In [1]: import numpy as np

In [2]: from numpy import linalg as LA

In [3]: np.set_printoptions(suppress=True, linewidth=160)

In [4]: mat = np.load("case14.npy")

In [5]: print(mat)
[[  1.   0.   1.  -1.]
 [  5. -12.  13.  -5.]
 [  5. -16.  21.  -9.]
 [  5. -16.  21.  -9.]]

In [6]: Uu, sv, Vh = LA.svd(mat)

In [7]: evecs = Vh[:(sv > 1e-8).sum()]

In [8]: rng = np.random.default_rng(55361)

In [9]: x0 = mat[3] + -1 * mat[0] + rng.integers(2) * np.eye(4)[3]

In [10]: print(x0)
[  4. -16.  20.  -7.]

In [11]: print(np.allclose(evecs.T @ evecs @ x0, x0))
False

In [12]: print(np.round(np.diag(evecs.T @ evecs), 2))
[0.97 0.87 0.7  0.47]

In [13]: print(np.round(evecs.T @ evecs, 2))
[[ 0.97 -0.07 -0.1  -0.13]
 [-0.07  0.87 -0.2  -0.27]
 [-0.1  -0.2   0.7  -0.4 ]
 [-0.13 -0.27 -0.4   0.47]]

In [14]: r = LA.matrix_rank(mat)

In [15]: print(r)
3

In [16]: null = LA.svd(mat)[2][r:].T

In [17]: print(np.round(null[:, 0] / null[np.abs(null[:, 0]).round(6).argmax(), 0], 2))
[0.25 0.5  0.75 1.  ]

In [18]: print([int(LA.matrix_rank(mat[:i])) for i in range(1, len(mat) + 1)])
[1, 2, 3, 3]

In [19]: print([int(LA.matrix_rank(mat[:, :j + 1])) for j in range(4)])
[1, 2, 3, 3]

In [20]: print(np.round(null @ null.T, 2))
[[0.03 0.07 0.1  0.13]
 [0.07 0.13 0.2  0.27]
 [0.1  0.2  0.3  0.4 ]
 [0.13 0.27 0.4  0.53]]

In [21]: print(null.shape)
(4, 1)

In [22]: arr = np.loadtxt("dump.csv", delimiter=",")

In [23]: print(arr)
[[-0.4 -2.7 -0.9 -0.1 -0.6  0.2  0.1  0.6]
 [-2.1 -3.  -3.   0.3  2.7  1.5  1.5 -5.1]
 [ 1.4 -0.3  0.9  1.   1.3 -0.1 -1.   1.5]
 [ 0.6 -0.7  0.6 -0.5 -1.2  1.1 -0.7  0.5]
 [ 0.7 -1.   2.   0.8 -0.4  0.  -1.9  1.3]
 [ 0.   1.5  0.5 -1.6  0.2 -0.8 -0.2 -0.6]
 [ 1.2  1.7  0.5  0.4 -0.6 -1.7 -0.6  1.3]
 [ 1.1  0.7 -0.9 -0.2  0.3  0.2 -0.5  0.8]
 [-1.   0.5 -0.2 -0.9  0.4 -0.9 -1.1  0.4]
 [-1.1 -1.  -0.2 -0.6  1.  -0.9  0.  -0.1]
 [-1.4 -1.2  0.   1.3 -0.6 -0.8  1.1  0.3]
 [-0.3  0.2  0.1 -0.5 -0.4  1.3  0.3 -0.9]
 [ 0.5  0.7  0.4  0.6 -0.2  0.   0.5 -0.4]
 [ 0.2  0.7  1.3  0.8 -0.5  1.9  1.   0. ]
 [ 1.4  0.3  1.2  0.3 -0.5  0.1 -1.2 -0.8]
 [-0.3  0.9  0.6  1.5 -1.   0.8 -0.6  0.2]
 [ 0.3 -1.7 -0.5  0.5  2.3  0.6  1.7 -0.4]]

In [24]: C2 = np.cov(arr, rowvar=False)

In [25]: print(np.argwhere(np.triu(np.abs(np.corrcoef(arr.T)) > 0.8, 1)))
[]

In [26]: print(round(np.corrcoef(arr[:, 0], arr[:, 6])[0, 1], 2))
-0.52

In [27]: print(np.median(arr, axis=0))
[ 0.2  0.2  0.4  0.3 -0.4  0.1 -0.2  0.2]

In [28]: idx = rng.permutation(8)

In [29]: Y = arr[:, idx] * rng.choice([-1, 1], 8)

In [30]: print(Y)
[[-0.6 -0.6 -0.4 -0.1  0.9 -0.2  2.7 -0.1]
 [ 5.1  2.7 -2.1 -1.5  3.  -1.5  3.   0.3]
 [-1.5  1.3  1.4  1.  -0.9  0.1  0.3  1. ]
 [-0.5 -1.2  0.6  0.7 -0.6 -1.1  0.7 -0.5]
 [-1.3 -0.4  0.7  1.9 -2.  -0.   1.   0.8]
 [ 0.6  0.2  0.   0.2 -0.5  0.8 -1.5 -1.6]
 [-1.3 -0.6  1.2  0.6 -0.5  1.7 -1.7  0.4]
 [-0.8  0.3  1.1  0.5  0.9 -0.2 -0.7 -0.2]
 [-0.4  0.4 -1.   1.1  0.2  0.9 -0.5 -0.9]
 [ 0.1  1.  -1.1 -0.   0.2  0.9  1.  -0.6]
 [-0.3 -0.6 -1.4 -1.1 -0.   0.8  1.2  1.3]
 [ 0.9 -0.4 -0.3 -0.3 -0.1 -1.3 -0.2 -0.5]
 [ 0.4 -0.2  0.5 -0.5 -0.4 -0.  -0.7  0.6]
 [-0.  -0.5  0.2 -1.  -1.3 -1.9 -0.7  0.8]
 [ 0.8 -0.5  1.4  1.2 -1.2 -0.1 -0.3  0.3]
 [-0.2 -1.  -0.3  0.6 -0.6 -0.8 -0.9  1.5]
 [ 0.4  2.3  0.3 -1.7  0.5 -0.6  1.7  0.5]]

In [31]: Uu, _, Vh = LA.svd(arr.T @ Y)

In [32]: print(np.round(LA.lstsq(arr, Y)[0], 2) + 0)
[[ 0.  0.  1.  0.  0.  0.  0.  0.]
 [ 0.  0.  0.  0.  0.  0. -1.  0.]
 [ 0.  0.  0.  0. -1.  0.  0.  0.]
 [ 0.  0.  0.  0.  0.  0.  0.  1.]
 [ 0.  1.  0.  0.  0.  0.  0.  0.]
 [ 0.  0.  0.  0.  0. -1.  0.  0.]
 [ 0.  0.  0. -1.  0.  0.  0.  0.]
 [-1.  0.  0.  0.  0.  0.  0.  0.]]

In [33]: Xs = arr - arr.mean(axis=0)

In [34]: Uu, sv, Vh = LA.svd(Xs, full_matrices=False)

In [35]: print(np.round(Vh[0] * np.sign(Vh[0, np.abs(Vh[0]).argmax()]), 2))
[ 0.32  0.43  0.41  0.02 -0.33 -0.17 -0.31  0.56]

In [36]: print(np.round(Xs.mean(axis=0), 2) + 0)
[0. 0. 0. 0. 0. 0. 0. 0.]

In [37]: print(np.abs(Uu[:, 0]).argmax())
1

In [38]: print(np.round(sv ** 2 / (sv ** 2).sum(), 2))
[0.53 0.13 0.12 0.08 0.06 0.04 0.03 0.02]

In [39]: print(LA.matrix_rank(Xs))
8

In [40]: print((np.sign(Uu[:, 0]) == np.sign(Uu[0, 0])).astype(int))
[1 1 0 0 0 0 0 0 0 1 1 1 0 0 0 0 1]

In [41]: def softmax(z):
    ...:     e = np.exp(z - z.max(axis=-1, keepdims=True))
    ...:     return e / e.sum(axis=-1, keepdims=True)
    ...: 

In [42]: print(np.round(softmax(arr[0]), 2))
[0.1  0.01 0.06 0.13 0.08 0.18 0.16 0.27]

In [43]: print(np.round(softmax(10 * arr[0]), 2) + 0)
[0.   0.   0.   0.   0.   0.02 0.01 0.97]

In [44]: att = arr @ arr.T / np.sqrt(8)

In [45]: print(np.round(softmax(att)[0] @ arr, 2))
[-0.73 -2.12 -1.03  0.15  0.47  0.44  0.47 -0.89]
